$ python3 -q
>>> import numpy as np
>>> from numpy import linalg as LA
>>> np.set_printoptions(precision=3, suppress=True, linewidth=100, sign=" ")
>>> def rnd(a):
...     return np.round(a, 3) + 0
... 
>>> W0 = np.array([[1, 0, -2, 0, 1, -1], [1, -2, -2, -2, 0, -1], [0, 2, 1, 1, 1, -1]])
>>> W0[-1] = W0[0] + -2 * W0[1]
>>> W0
array([[ 1,  0, -2,  0,  1, -1],
       [ 1, -2, -2, -2,  0, -1],
       [-1,  4,  2,  4,  1,  1]])
>>> W0.reshape(-1, 2)
array([[ 1,  0],
       [-2,  0],
       [ 1, -1],
       [ 1, -2],
       [-2, -2],
       [ 0, -1],
       [-1,  4],
       [ 2,  4],
       [ 1,  1]])
>>> W0.reshape(3, 7)
Traceback (most recent call last):
  File "<python-input-8>", line 1, in <module>
    W0.reshape(3, 7)
    ~~~~~~~~~~^^^^^^
ValueError: cannot reshape array of size 18 into shape (3,7)
>>> W0.reshape(2, -1)
array([[ 1,  0, -2,  0,  1, -1,  1, -2, -2],
       [-2,  0, -1, -1,  4,  2,  4,  1,  1]])
>>> t3 = W0.reshape(3, 2, -1)
>>> np.einsum("ihd,jhd->hij", t3, t3).shape
(2, 3, 3)
>>> np.einsum("ihd,ihd->ih", t3, t3)
array([[  5,   2],
       [  9,   5],
       [ 21,  18]])
>>> np.swapaxes(t3, 1, 2)[2]
array([[-1,  4],
       [ 4,  1],
       [ 2,  1]])
>>> t3.sum(axis=1)
array([[ 1,  1, -3],
       [-1, -2, -3],
       [ 3,  5,  3]])
>>> X = np.array([[2, -4, 0, 0, 0],
...     [7, 6, 0, 0, 0],
...     [0, 0, 0, 9, -6],
...     [0, 0, -4, 5, 1],
...     [0, 0, -4, 1, 5]])
>>> P = np.triu(np.array([[1, -3, 1, -1, -2],
...     [4, 5, -1, 2, -1],
...     [1, -3, 2, -1, -1],
...     [-2, 4, 0, -3, -1],
...     [1, -3, 0, -3, 4]]), 1) + np.eye(5)
>>> out = P @ X @ LA.inv(P)
>>> out
array([[-19., -79., -48.,  93., -89.],
       [  7.,  27.,  16., -31.,  29.],
       [  0.,   0.,   8.,  11.,   7.],
       [  0.,   0.,   0.,   4.,   0.],
       [  0.,   0.,  -4.,  -3.,  -2.]])
>>> out = X / LA.norm(X, axis=1, keepdims=True)
>>> C2 = out @ out.T
>>> rnd(LA.norm(out, axis=1))
array([ 1.,  1.,  1.,  1.,  1.])
>>> rnd(np.degrees(np.arccos(np.clip(C2[3, 2], -1, 1))))
np.float64(56.196)
>>> rnd(C2[3])
array([ 0.   ,  0.   ,  0.556,  1.   ,  0.619])
>>> (np.abs(C2) > 0.9).astype(int)
array([[ 1,  0,  0,  0,  0],
       [ 0,  1,  0,  0,  0],
       [ 0,  0,  1,  0,  0],
       [ 0,  0,  0,  1,  0],
       [ 0,  0,  0,  0,  1]])
>>> u = np.array([-2, 3, -5, -6, -1])
>>> out = X + np.outer(u, np.eye(5)[4])
>>> LA.matrix_rank(out - X)
np.int64(1)
>>> rnd(LA.det(out) / LA.det(X)), rnd(1 + LA.solve(X, u)[4])
(np.float64(3.083), np.float64(3.083))
>>> LA.matrix_rank(LA.inv(out) - LA.inv(X), tol=1e-8)
np.int64(1)
>>> out = LA.invert(X)
Traceback (most recent call last):
  File "<python-input-30>", line 1, in <module>
    out = LA.invert(X)
          ^^^^^^^^^
AttributeError: module 'numpy.linalg' has no attribute 'invert'
>>> out = LA.inv(X)
>>> rnd(LA.slogdet(X)[0])
np.float64(1.0)
>>> rnd(LA.inv(out))
array([[ 2., -4.,  0.,  0.,  0.],
       [ 7.,  6.,  0.,  0.,  0.],
       [ 0.,  0.,  0.,  9., -6.],
       [ 0.,  0., -4.,  5.,  1.],
       [ 0.,  0., -4.,  1.,  5.]])
>>> rnd(X @ out)
array([[ 1.,  0.,  0.,  0.,  0.],
       [ 0.,  1.,  0.,  0.,  0.],
       [ 0.,  0.,  1.,  0.,  0.],
       [ 0.,  0.,  0.,  1.,  0.],
       [ 0.,  0.,  0.,  0.,  1.]])
>>> (np.abs(out) > 1e-9).astype(int)
array([[ 1,  1,  0,  0,  0],
       [ 1,  1,  0,  0,  0],
       [ 0,  0,  1,  1,  1],
       [ 0,  0,  1,  1,  1],
       [ 0,  0,  1,  1,  1]])
>>> np.allclose(out, X.T)
False
>>> rnd(LA.cond(X))
np.float64(22.805)
>>> data = np.load("layer13.npy")
>>> data
array([[-1., -2.,  0., -2., -2.,  0.,  0.],
       [-2., -1.,  0., -2., -2.,  0.,  0.],
       [ 0.,  0., -1.,  0.,  0.,  0., -2.],
       [-2., -2.,  0., -1., -2.,  0.,  0.],
       [-2., -2.,  0., -2., -1.,  0.,  0.],
       [ 0.,  0.,  0.,  0.,  0., -1.,  0.],
       [ 0.,  0., -2.,  0.,  0.,  0., -1.]])
>>> evals, V = LA.eigh(data)
>>> x = np.array([3, 0, -1, -3, 1, 0, -1])
>>> rnd(LA.eigvalsh(data[1:, 1:]))
array([-5., -3., -1.,  1.,  1.,  1.])
>>> x @ data @ x
np.float64(11.0)
>>> rnd(x @ data @ x / (x @ x)), evals[0], rnd(evals[-1])
(np.float64(0.524), np.float64(-7.0), np.float64(1.0))
>>> rnd(V * np.abs(evals) @ V.T)
array([[ 2.5,  1.5,  0. ,  1.5,  1.5,  0. ,  0. ],
       [ 1.5,  2.5,  0. ,  1.5,  1.5,  0. ,  0. ],
       [ 0. ,  0. ,  2. ,  0. ,  0. ,  0. ,  1. ],
       [ 1.5,  1.5,  0. ,  2.5,  1.5,  0. ,  0. ],
       [ 1.5,  1.5,  0. ,  1.5,  2.5,  0. ,  0. ],
       [ 0. ,  0. ,  0. ,  0. ,  0. ,  1. ,  0. ],
       [ 0. ,  0. ,  1. ,  0. ,  0. ,  0. ,  2. ]])
